% python3 -q
>>> import numpy as np
>>> from numpy import linalg as LA
>>> np.set_printoptions(precision=3, suppress=True, linewidth=100)
>>> rd = lambda a: np.round(a, 3) + 0
>>> M = np.load("data.npy")
>>> M
array([[ 0.615,  1.051, -0.225],
       [-0.023, -0.035, -0.014],
       [ 0.314,  0.482, -0.116],
       [ 1.502,  2.48 , -0.512],
       [-0.01 ,  0.009, -0.023],
       [-0.023,  0.019,  0.009],
       [ 0.593,  1.001, -0.187],
       [ 0.069, -0.03 ,  0.035],
       [ 0.611,  1.026, -0.223],
       [ 1.482,  2.558, -0.532],
       [ 1.225,  1.995, -0.445],
       [ 0.582,  1.024, -0.177],
       [ 0.921,  1.497, -0.307],
       [ 1.477,  2.515, -0.533],
       [ 0.859,  1.491, -0.285],
       [ 0.61 ,  1.004, -0.161],
       [ 1.197,  1.969, -0.392],
       [ 0.598,  1.027, -0.186],
       [ 0.923,  1.453, -0.288],
       [-0.009, -0.029,  0.004],
       [ 1.536,  2.493, -0.504],
       [ 0.908,  1.466, -0.279],
       [ 0.313,  0.481, -0.079]])
>>> LA.cond(M) > 100
np.False_
>>> rd(np.abs(LA.svd(M)[2][-1]))
array([0.229, 0.324, 0.918])
>>> LA.matrix_rank(M, rtol=0.1)
np.int64(1)
>>> x0 = np.array([-1, 2, 2])
>>> y = M @ x0
>>> rd(LA.solve(M.T @ M, M.T @ y))
array([-1.,  2.,  2.])
>>> rng = np.random.default_rng(81)
>>> y = y + 0.05 * rng.normal(size=23)
>>> print(rd(y))
[ 1.065 -0.036  0.382  2.459  0.044  0.081  1.102 -0.002  0.983  2.603  1.904  1.181  1.475  2.396
  1.573  1.111  1.966  1.112  1.351  0.026  2.452  1.408  0.464]
>>> coef, *_ = LA.lstsq(M, y)
>>> coef.round()
array([-1.,  2.,  2.])
>>> rd(coef)
array([-1.146,  2.181,  2.446])
>>> P = M @ LA.solve(M.T @ M, M.T)
>>> np.allclose(P @ P, P)
True
>>> print(rd(P @ M[:, 2]))
[-0.225 -0.014 -0.116 -0.512 -0.023  0.009 -0.187  0.035 -0.223 -0.532 -0.445 -0.177 -0.307 -0.533
 -0.285 -0.161 -0.392 -0.186 -0.288  0.004 -0.504 -0.279 -0.079]
>>> rd(LA.eigvalsh(P))
array([0., 0., 0., 0., 0., 0., 0., 0., 0., 0., 0., 0., 0., 0., 0., 0., 0., 0., 0., 0., 1., 1., 1.])
>>> cen = M - M.mean(axis=0)
>>> evecs = LA.svd(cen)[2][:1]
>>> B = cen - cen @ evecs.T @ evecs
>>> rd(LA.norm(B) / LA.norm(cen))
np.float64(0.033)
>>> print(rd(np.diag(evecs.T @ evecs)))
[0.254 0.715 0.031]
>>> left, sig, vt = LA.svd(M, full_matrices=False)
>>> rd(np.cumsum(sig ** 2) / np.sum(sig ** 2))
array([1., 1., 1.])
>>> rd(vt @ vt.T)
array([[1., 0., 0.],
       [0., 1., 0.],
       [0., 0., 1.]])
>>> print((sig > 1e-8).sum())
3
>>> left.shape, sig.shape, vt.shape
((23, 3), (3,), (3, 3))
>>> np.allclose(left * sig @ vt, M)
True
>>> K = np.loadtxt("case0.csv", delimiter=",")
>>> K
array([[0., 1., 1., 0.],
       [1., 0., 0., 1.],
       [1., 0., 0., 1.],
       [0., 1., 1., 0.]])
>>> rd(LA.norm(K, 2) / LA.norm(K))
np.float64(0.707)
>>> LA.matrix_rank(K, rtol=0.1)
np.int64(2)
>>> LA.cond(K) > 100
np.True_
>>> [round(float(x), 3) for x in LA.svd(K, compute_uv=False)[:3]]
[2.0, 2.0, 0.0]
>>> arr = np.load("w.npy")
>>> arr
array([[ 1., -2.,  0.,  0.],
       [-2.,  0., -2.,  0.],
       [ 0., -2.,  1., -2.],
       [ 0.,  0., -2.,  2.]])
>>> r = LA.matrix_rank(arr)
>>> r
np.int64(3)
>>> N = LA.svd(arr)[2][r:].T
>>> [int(LA.matrix_rank(np.delete(arr, i, axis=0))) for i in range(4)]
[3, 3, 3, 3]
>>> N.shape
(4, 1)
>>> LA.matrix_rank(arr.T @ arr), LA.matrix_rank(arr @ arr.T)
(np.int64(3), np.int64(3))
>>> rd(N[:, 0] / N[np.abs(N[:, 0]).round(6).argmax(), 0])
array([ 1. ,  0.5, -1. , -1. ])
>>> np.allclose(arr @ N, 0)
True
>>> data = np.loadtxt("dump.csv", delimiter=",")
>>> data
array([[3., 3., 3., 3., 3., 3.],
       [0., 3., 0., 3., 0., 3.],
       [3., 1., 3., 1., 3., 1.],
       [3., 3., 3., 3., 3., 3.],
       [0., 3., 0., 3., 0., 3.],
       [3., 1., 3., 1., 3., 1.]])
>>> B = np.array([[2, 3], [1, 2], [2, 2], [0, 2], [2, 0], [3, 2]])
>>> LA.matrix_rank(data @ B)
np.int64(2)
>>> np.einsum("ij,ij->i", data, data)
array([54., 27., 30., 54., 27., 30.])
>>> left, sig, vt = LA.svd(data)
>>> evecs = vt[:(sig > 1e-8).sum()]
>>> x0 = data[0] + -1 * data[5] + rng.integers(2) * np.eye(6)[3]
>>> x0
array([0., 2., 0., 3., 0., 2.])
>>> np.allclose(evecs.T @ evecs @ x0, x0)
False
>>> rd(np.diag(evecs.T @ evecs))
array([0.333, 0.333, 0.333, 0.333, 0.333, 0.333])
>>> LA.matrix_rank(np.vstack([data, x0]))
np.int64(3)
>>> rd(evecs.T @ evecs)
array([[0.333, 0.   , 0.333, 0.   , 0.333, 0.   ],
       [0.   , 0.333, 0.   , 0.333, 0.   , 0.333],
       [0.333, 0.   , 0.333, 0.   , 0.333, 0.   ],
       [0.   , 0.333, 0.   , 0.333, 0.   , 0.333],
       [0.333, 0.   , 0.333, 0.   , 0.333, 0.   ],
       [0.   , 0.333, 0.   , 0.333, 0.   , 0.333]])
>>> B = data / LA.norm(data, axis=1, keepdims=True)
>>> G = B @ B.T
>>> print(rd(LA.norm(B, axis=1)))
[1. 1. 1. 1. 1. 1.]
>>> (np.abs(G) > 0.9).astype(int)
array([[1, 0, 0, 1, 0, 0],
       [0, 1, 0, 0, 1, 0],
       [0, 0, 1, 0, 0, 1],
       [1, 0, 0, 1, 0, 0],
       [0, 1, 0, 0, 1, 0],
       [0, 0, 1, 0, 0, 1]])
>>> np.argwhere(np.triu(np.abs(G) > 0.95, 1))
array([[0, 3],
       [1, 4],
       [2, 5]])
>>> rd(np.degrees(np.arccos(np.clip(G[0, 4], -1, 1))))
np.float64(45.0)
>>> B = data + rng.integers(-2, 3, (6, 2)) @ rng.integers(-2, 3, (2, 6))
>>> print(B)
[[ 5.  1.  3.  5. -3.  7.]
 [ 2.  1.  0.  5. -6.  7.]
 [ 9. -5. -1. -5.  5.  1.]
 [ 1.  5.  5.  7. -1.  5.]
 [ 6. -3. -4. -3.  2.  3.]
 [-3.  7.  7.  7.  1.  1.]]
>>> B - data
array([[ 2., -2.,  0.,  2., -6.,  4.],
       [ 2., -2.,  0.,  2., -6.,  4.],
       [ 6., -6., -4., -6.,  2.,  0.],
       [-2.,  2.,  2.,  4., -4.,  2.],
       [ 6., -6., -4., -6.,  2.,  0.],
       [-6.,  6.,  4.,  6., -2.,  0.]])
>>> LA.matrix_rank(B - data, tol=1e-8)
np.int64(2)
